In [1]: import numpy as np

In [2]: np.set_printoptions(precision=2, suppress=True, linewidth=100, sign=" ")

In [3]: rd = lambda a: np.round(a, 2) + 0

In [4]: arr = np.load("data.npy")

In [5]: arr
Out[5]: 
array([[  1,   1,   1,   2,   2,   0,   3,   3,   1,   0,   2,   1,   3],
       [  0,   3,   2,   0,   3,   3,   2,   3,   3,   3,   0,   3,   1],
       [  3,   2,   1,   1,   0,   0,   2,   1,   2,   1,   0,   1,   2],
       [  0,   1,   3,   1,   3,   1,   1,   3,   3,   2,   1,   0,   3],
       [  3,   1,   0,   1,   3,   2,   0,   1,   1,   1,   0,   3,   2],
       [  2,   1,   0,   0,   2,   3,   0,   1,   3,   0,   2,   1,   1],
       [  0,   2,   0,   2,   0,   3,   3,   3,   2,   0,   2,   1,   1],
       [  2,   3,   2,   3,   2,   0,   2,   1,   0,   3,   0,   2,   3],
       [  2,   2,   0,   3,   3,   2,   2,   2,   0,   0,   2,   2,   0],
       [  1,   0,   3,   1,   2,   2,   2,   1,   1,   0,   2,   3,   2],
       [  0,   2,   1,   2,   3,   3,   0,   2,   0,   3,   3,   2,   1],
       [  3,   1,   2,   0,   0,   2,   3,   1,   2,   3,   3,   2,   2],
       [  3,   0,   0,   2,   2,   2,   2,   0,   1,   0,   2,   3,   2],
       [  1,   1,   0,   0,   1,   2,   3,   1,   2,   2,   2,   0,   1],
       [  1,  10,   7,   2,  11,   9,   9,  12,  10,   9,   2,  10,   6]])

In [6]: O, R = np.linalg.qr(arr)

In [7]: rd(abs(R[0, 0])), rd(np.linalg.norm(arr[:, 0]))
Out[7]: (np.float64(7.21), np.float64(7.21))

In [8]: A2 = np.c_[arr[:, :3] @ np.array([[0, 4, 4], [-5, 5, -1], [-5, 0, -2]]), np.array([-1, 0, -2, -2, -2, 2, 2, 0, 2, 0, -2, -1, 2, 0, -1])]

In [9]: A2
Out[9]: 
array([[-10,   9,   1,  -1],
       [-25,  15,  -7,   0],
       [-15,  22,   8,  -2],
       [-20,   5,  -7,  -2],
       [ -5,  17,  11,  -2],
       [ -5,  13,   7,   2],
       [-10,  10,  -2,   2],
       [-25,  23,   1,   0],
       [-10,  18,   6,   2],
       [-15,   4,  -2,   0],
       [-15,  10,  -4,  -2],
       [-15,  17,   7,  -1],
       [  0,  12,  12,   2],
       [ -5,   9,   3,   0],
       [-85,  54, -20,  -1]])

In [10]: rd(np.linalg.lstsq(arr, A2[:, 0])[0])
Out[10]: array([ 0., -5., -5.,  0.,  0.,  0.,  0.,  0.,  0.,  0.,  0.,  0.,  0.])

In [11]: rd(np.linalg.norm(np.linalg.qr(arr)[0].T @ A2, axis=0) ** 2 / ((A2 ** 2).sum(axis=0) + 1e-12))
Out[11]: array([ 1.  ,  1.  ,  1.  ,  0.81])

In [12]: Ac = (A2 - A2.mean(axis=0)) / A2.std(axis=0)

In [13]: rd(Ac.std(axis=0))
Out[13]: array([ 1.,  1.,  1.,  1.])

In [14]: print(np.argwhere(np.abs(Ac) > 2))
[[ 14   0]
 [ 14   1]
 [ 14   2]]

In [15]: b = np.linalg.lstsq(np.delete(Ac, 2, axis=1), Ac[:, 2])[0]

In [16]: rd(1 - np.var(Ac[:, 2] - np.delete(Ac, 2, axis=1) @ b))
Out[16]: np.float64(0.94)

In [17]: rd(b)
Out[17]: array([ 1.71,  1.  , -0.08])

In [18]: np.abs(b).argmax()
Out[18]: np.int64(0)

In [19]: T = np.stack([arr, 4 * arr, arr[::-1]])

In [20]: print(rd(np.linalg.norm(T, axis=(1, 2))))
[  39.38  157.53   39.38]

In [21]: np.linalg.matrix_rank(T.reshape(3, -1))
Out[21]: np.int64(2)

In [22]: W0 = np.loadtxt("run9.csv", delimiter=",")

In [23]: W0
Out[23]: 
array([[  2.,   0.,  -2.,  -1.,   0.,  -1.,   0.,   1.,  -1.],
       [  0.,   1.,  -4.,   0.,  -1.,   0.,   0.,  -1.,  -2.],
       [ -2.,  -1.,  -6.,   1.,  -1.,  -1.,   2.,  -3.,   0.],
       [ -4.,   0.,  -6.,   0.,   0.,   1.,   0.,  -4.,   2.],
       [ -6.,   1.,  -8.,   0.,   1.,   1.,  -1.,  -6.,   3.],
       [ -4.,  -1.,  -9.,  -1.,   2.,   1.,  -3.,  -8.,   1.],
       [ -6.,  -3.,  -9.,   1.,   2.,   0.,  -2.,  -7.,   1.],
       [ -5.,  -3.,  -8.,   3.,   4.,  -2.,  -3.,  -9.,   0.],
       [ -6.,  -5.,  -7.,   4.,   3.,  -1.,  -5., -10.,  -1.],
       [ -7.,  -4.,  -7.,   5.,   4.,   1.,  -6., -10.,   1.],
       [ -6.,  -3.,  -8.,   6.,   5.,   0.,  -6., -12.,   3.]])

In [24]: A2 = np.c_[W0[:, :3] @ np.array([[0, 2, 0], [0, 1, 2], [-2, 2, 1]]), np.array([3, -3, 2, 2, 0, 3, 0, 2, -3, 2, -1])]

In [25]: A2
Out[25]: 
array([[  4.,   0.,  -2.,   3.],
       [  8.,  -7.,  -2.,  -3.],
       [ 12., -17.,  -8.,   2.],
       [ 12., -20.,  -6.,   2.],
       [ 16., -27.,  -6.,   0.],
       [ 18., -27., -11.,   3.],
       [ 18., -33., -15.,   0.],
       [ 16., -29., -14.,   2.],
       [ 14., -31., -17.,  -3.],
       [ 14., -32., -15.,   2.],
       [ 16., -31., -14.,  -1.]])

In [26]: np.linalg.matrix_rank(A2)
Out[26]: np.int64(4)

In [27]: np.linalg.matrix_rank(np.c_[W0, A2])
Out[27]: np.int64(10)

In [28]: rd(np.linalg.norm(np.linalg.qr(W0)[0].T @ A2, axis=0) ** 2 / ((A2 ** 2).sum(axis=0) + 1e-12))
Out[28]: array([ 1.  ,  1.  ,  1.  ,  0.62])

In [29]: rng = np.random.default_rng(82)

In [30]: lab = rng.permutation(9)

In [31]: A2 = W0[:, lab] * rng.choice([-1, 1], 9)

In [32]: print(A2)
[[  0.   1.  -1.   0.   1.   1.   2.  -0.  -2.]
 [ -1.  -0.  -2.   1.  -1.  -0.   4.  -0.  -0.]
 [ -1.  -1.   0.  -1.  -3.   1.   6.  -2.   2.]
 [  0.  -0.   2.   0.  -4.  -1.   6.  -0.   4.]
 [  1.  -0.   3.   1.  -6.  -1.   8.   1.   6.]
 [  2.   1.   1.  -1.  -8.  -1.   9.   3.   4.]
 [  2.  -1.   1.  -3.  -7.  -0.   9.   2.   6.]
 [  4.  -3.   0.  -3.  -9.   2.   8.   3.   5.]
 [  3.  -4.  -1.  -5. -10.   1.   7.   5.   6.]
 [  4.  -5.   1.  -4. -10.  -1.   7.   6.   7.]
 [  5.  -6.   3.  -3. -12.  -0.   8.   6.   6.]]

In [33]: U, _, Vh = np.linalg.svd(W0.T @ A2)

In [34]: lab
Out[34]: array([ 4,  3,  8,  1,  7,  5,  2,  6,  0])
